% python3 -q
>>> import numpy as np
>>> from numpy import linalg as LA
>>> np.set_printoptions(suppress=True, linewidth=200)
>>> data = np.load("out5.npy")
>>> print(data)
[[2 3 5 3 2 3 1 4 5 0]
 [2 2 3 0 4 5 1 2 2 2]
 [1 1 1 0 0 2 3 5 2 0]
 [3 4 0 5 5 4 4 4 4 1]
 [4 4 1 2 4 1 4 4 2 4]
 [3 4 3 1 0 2 5 3 4 3]
 [5 5 4 1 3 0 1 4 2 5]
 [0 3 2 1 3 4 0 3 1 5]
 [1 1 5 3 5 1 5 5 3 2]
 [0 4 0 0 0 0 4 5 4 3]]
>>> out = np.array([[1, 4],
...     [1, 1],
...     [5, 3],
...     [5, 3],
...     [3, 2],
...     [3, 1],
...     [2, 3],
...     [5, 2],
...     [2, 1],
...     [4, 1]])
>>> print(LA.matrix_rank(np.vstack([data, out.T])))
10
>>> print(np.vstack([data, out.T]).shape)
(12, 10)
>>> feats = np.loadtxt("a.csv", delimiter=",")
>>> print(feats)
[[-30. -22.  14.   3.]
 [ 24.  15. -12.   0.]
 [-30. -26.  13.   6.]
 [ 16.  10.  -8.   1.]]
>>> print(np.einsum("ij,ji->", feats, feats))
23.0
>>> print(round(LA.det(2 * feats), 3), np.round(LA.det(feats), 3))
288.0 18.0
>>> print(np.round(LA.det(feats.T), 3))
18.0
>>> print(round(float(LA.eigvals(feats).sum().real), 3))
-1.0
>>> print(round(LA.det(feats[::-1]), 3))
18.0
>>> print(np.round(np.poly(feats), 3))
[  1.   1. -11.  -9.  18.]
>>> print(np.round(LA.eigvals(feats), 3))
[-3. -2.  3.  1.]
>>> print(np.kron(np.eye(2, dtype=int), feats))
[[-30. -22.  14.   3.  -0.  -0.   0.   0.]
 [ 24.  15. -12.   0.   0.   0.  -0.   0.]
 [-30. -26.  13.   6.  -0.  -0.   0.   0.]
 [ 16.  10.  -8.   1.   0.   0.  -0.   0.]
 [ -0.  -0.   0.   0. -30. -22.  14.   3.]
 [  0.   0.  -0.   0.  24.  15. -12.   0.]
 [ -0.  -0.   0.   0. -30. -26.  13.   6.]
 [  0.   0.  -0.   0.  16.  10.  -8.   1.]]
>>> T = np.stack([feats, 5 * feats, feats[::-1]])
>>> print(np.round(LA.det(T), 3))
[   18. 11250.    18.]
>>> print(np.einsum("bij,cij->bc", T, T))
[[  4736.  23680.  -4150.]
 [ 23680. 118400. -20750.]
 [ -4150. -20750.   4736.]]
>>> print(LA.cond(feats) > 100)
True
>>> print(np.round(LA.norm(feats, 2) / LA.norm(feats), 3))
0.996
>>> print(LA.matrix_rank(feats, rtol=0.1))
1
>>> out = feats[0, 0] * feats[1:] - np.outer(feats[1:, 0], feats[0])
>>> print(out)
[[  0.  78.  24. -72.]
 [  0. 120.  30. -90.]
 [  0.  52.  16. -78.]]
>>> print(np.round(feats[:, 0] / feats[0, 0], 3))
[ 1.    -0.8    1.    -0.533]
>>> print(LA.matrix_rank(out), LA.matrix_rank(feats))
3 4
>>> out = feats / np.sqrt((feats ** 2).mean(axis=1, keepdims=True))
>>> print(np.round(LA.norm(out, axis=1), 3))
[2. 2. 2. 2.]
>>> print(LA.matrix_rank(feats - feats.mean(axis=1, keepdims=True)))
3
>>> print(LA.matrix_rank(out) == LA.matrix_rank(feats))
True
>>> print(out[2].round(3))
[-1.422 -1.232  0.616  0.284]
>>> W0 = np.loadtxt("case11.csv", delimiter=",")
>>> print(W0)
[[ 1.  1.  1.  1.  1.  1.  1.  1.]
 [ 1. -1. -1.  1. -1.  1.  1. -1.]
 [ 1. -1.  1. -1.  1. -1.  1. -1.]
 [ 1.  1. -1. -1. -1. -1.  1.  1.]
 [ 1.  1. -1. -1.  1.  1. -1. -1.]
 [ 1.  1.  1.  1. -1. -1. -1. -1.]
 [ 1. -1.  1. -1. -1.  1. -1.  1.]]
>>> u = np.array([-3, -1, -2])
>>> print(np.cross(W0[0, :3], W0[3, :3]))
[-2.  2.  0.]
>>> print(np.correlate(W0[0], W0[3], "full"))
[ 1.  2.  1.  0. -1. -2. -1.  0. -1. -2. -1.  0.  1.  2.  1.]
>>> print(np.polyval(u, W0[0]))
[-6. -6. -6. -6. -6. -6. -6. -6.]
>>> W1 = np.array([[2, 0, 2, 0, 0],
...     [0, 0, 1, 2, 2],
...     [0, 2, 0, 2, 1],
...     [1, 1, 2, 0, 0],
...     [1, 2, 0, 2, 0],
...     [2, 0, 2, 1, 1],
...     [2, 1, 1, 1, 2],
...     [1, 2, 0, 1, 1]])
>>> beta = np.array([-9, 1, 4, -6, 7])
>>> hid = np.maximum(W0 @ W1 + beta, 0)
>>> print(LA.matrix_rank(hid))
4
>>> print((hid > 0).astype(int))
[[0 1 1 1 1]
 [0 0 1 0 1]
 [0 1 1 0 1]
 [0 0 1 0 1]
 [0 0 1 0 1]
 [0 0 1 0 1]
 [0 1 1 0 1]]
>>> W2 = np.array([[-1, 2, -3], [-1, 2, 0], [-2, -1, 3], [1, 0, 3], [1, 0, -3]])
>>> print((hid @ W2).round(6).argmax(axis=1))
[1 2 1 0 2 2 1]
>>> print(W1 @ W2)
[[-6  2  0]
 [ 2 -1  3]
 [ 1  4  3]
 [-6  2  3]
 [-1  6  3]
 [-4  2  0]
 [-2  5 -6]
 [-1  6 -3]]
>>> print(hid @ W2)
[[-16.   6.   3.]
 [-14. -10.  12.]
 [ -1.   4. -12.]
 [  2.  -4. -18.]
 [ -6.  -6.   0.]
 [ -6.  -6.   0.]
 [ -3.  -2.  -6.]]
>>> out = W0 / LA.norm(W0, axis=1, keepdims=True)
>>> gram = out @ out.T
>>> print(np.degrees(np.arccos(np.clip(gram[6, 2], -1, 1))))
90.0
>>> print(np.round(LA.norm(out, axis=1), 3))
[1. 1. 1. 1. 1. 1. 1.]
>>> print(gram[6].round(3) + 0)
[0. 0. 0. 0. 0. 0. 1.]
>>> out = np.array([[-1, 1], [1, 1]])
>>> W2 = np.array([[1, 2], [2, 2]])
>>> E = np.kron(out, W2)
>>> print(E)
[[-1 -2  1  2]
 [-2 -2  2  2]
 [ 1  2  1  2]
 [ 2  2  2  2]]
>>> def softmax(z):
...     e = np.exp(z - z.max(axis=-1, keepdims=True))
...     return e / e.sum(axis=-1, keepdims=True)
... 
>>> print(np.round(softmax(10 * E[0]), 3) + 0)
[0. 0. 0. 1.]
>>> S = E @ E.T / np.sqrt(4)
>>> print(np.round(softmax(S), 3) + 0)
[[0.268 0.728 0.002 0.002]
 [0.119 0.88  0.    0.   ]
 [0.002 0.002 0.268 0.728]
 [0.    0.    0.119 0.88 ]]
>>> print(np.round(softmax(S)[0] @ E, 3))
[-1.719 -1.986  1.73   2.   ]
>>> K = np.loadtxt("m.csv", delimiter=",")
>>> print(K)
[[1.    0.7   0.49  0.343 0.24  0.168 0.118 0.082 0.058 0.04 ]
 [0.7   1.    0.7   0.49  0.343 0.24  0.168 0.118 0.082 0.058]
 [0.49  0.7   1.    0.7   0.49  0.343 0.24  0.168 0.118 0.082]
 [0.343 0.49  0.7   1.    0.7   0.49  0.343 0.24  0.168 0.118]
 [0.24  0.343 0.49  0.7   1.    0.7   0.49  0.343 0.24  0.168]
 [0.168 0.24  0.343 0.49  0.7   1.    0.7   0.49  0.343 0.24 ]
 [0.118 0.168 0.24  0.343 0.49  0.7   1.    0.7   0.49  0.343]
 [0.082 0.118 0.168 0.24  0.343 0.49  0.7   1.    0.7   0.49 ]
 [0.058 0.082 0.118 0.168 0.24  0.343 0.49  0.7   1.    0.7  ]
 [0.04  0.058 0.082 0.118 0.168 0.24  0.343 0.49  0.7   1.   ]]
>>> # equal to its transpose
>>> rng = np.random.default_rng(332)
>>> z = rng.permutation(10)
>>> print(z)
[0 1 4 9 2 7 3 6 8 5]
>>> out = K[z][:, z]
>>> print(np.round(np.sort(np.abs(LA.eigvals(out))), 3))
[0.181 0.193 0.219 0.261 0.331 0.456 0.69  1.175 2.245 4.248]
>>> print(out)
[[1.    0.7   0.24  0.04  0.49  0.082 0.343 0.118 0.058 0.168]
 [0.7   1.    0.343 0.058 0.7   0.118 0.49  0.168 0.082 0.24 ]
 [0.24  0.343 1.    0.168 0.49  0.343 0.7   0.49  0.24  0.7  ]
 [0.04  0.058 0.168 1.    0.082 0.49  0.118 0.343 0.7   0.24 ]
 [0.49  0.7   0.49  0.082 1.    0.168 0.7   0.24  0.118 0.343]
 [0.082 0.118 0.343 0.49  0.168 1.    0.24  0.7   0.7   0.49 ]
 [0.343 0.49  0.7   0.118 0.7   0.24  1.    0.343 0.168 0.49 ]
 [0.118 0.168 0.49  0.343 0.24  0.7   0.343 1.    0.49  0.7  ]
 [0.058 0.082 0.24  0.7   0.118 0.7   0.168 0.49  1.    0.343]
 [0.168 0.24  0.7   0.24  0.343 0.49  0.49  0.7   0.343 1.   ]]
>>> print(round(np.abs(LA.eigvals(K)).max(), 3))
4.248
>>> x = np.ones(10)
>>> for _ in range(6):
...     x = K @ x
...     x /= LA.norm(x)
...     print(round(x @ K @ x, 3))
... 
4.242
4.248
4.248
4.248
4.248
4.248
>>> print(x.round(3))
[0.223 0.28  0.325 0.357 0.373 0.373 0.357 0.325 0.28  0.223]
>>> L = LA.cholesky(K)
>>> print(np.round(np.diag(L) ** 2, 3))
[1.   0.51 0.51 0.51 0.51 0.51 0.51 0.51 0.51 0.51]
>>> print(K / np.sqrt(np.outer(np.diag(K), np.diag(K))))
[[1.    0.7   0.49  0.343 0.24  0.168 0.118 0.082 0.058 0.04 ]
 [0.7   1.    0.7   0.49  0.343 0.24  0.168 0.118 0.082 0.058]
 [0.49  0.7   1.    0.7   0.49  0.343 0.24  0.168 0.118 0.082]
 [0.343 0.49  0.7   1.    0.7   0.49  0.343 0.24  0.168 0.118]
 [0.24  0.343 0.49  0.7   1.    0.7   0.49  0.343 0.24  0.168]
 [0.168 0.24  0.343 0.49  0.7   1.    0.7   0.49  0.343 0.24 ]
 [0.118 0.168 0.24  0.343 0.49  0.7   1.    0.7   0.49  0.343]
 [0.082 0.118 0.168 0.24  0.343 0.49  0.7   1.    0.7   0.49 ]
 [0.058 0.082 0.118 0.168 0.24  0.343 0.49  0.7   1.    0.7  ]
 [0.04  0.058 0.082 0.118 0.168 0.24  0.343 0.49  0.7   1.   ]]
>>> print(L.round(3))
[[1.    0.    0.    0.    0.    0.    0.    0.    0.    0.   ]
 [0.7   0.714 0.    0.    0.    0.    0.    0.    0.    0.   ]
 [0.49  0.5   0.714 0.    0.    0.    0.    0.    0.    0.   ]
 [0.343 0.35  0.5   0.714 0.    0.    0.    0.    0.    0.   ]
 [0.24  0.245 0.35  0.5   0.714 0.    0.    0.    0.    0.   ]
 [0.168 0.171 0.245 0.35  0.5   0.714 0.    0.    0.    0.   ]
 [0.118 0.12  0.171 0.245 0.35  0.5   0.714 0.    0.    0.   ]
 [0.082 0.085 0.12  0.171 0.245 0.35  0.5   0.714 0.    0.   ]
 [0.058 0.058 0.085 0.12  0.171 0.245 0.35  0.5   0.714 0.   ]
 [0.04  0.042 0.058 0.085 0.12  0.171 0.245 0.35  0.5   0.714]]
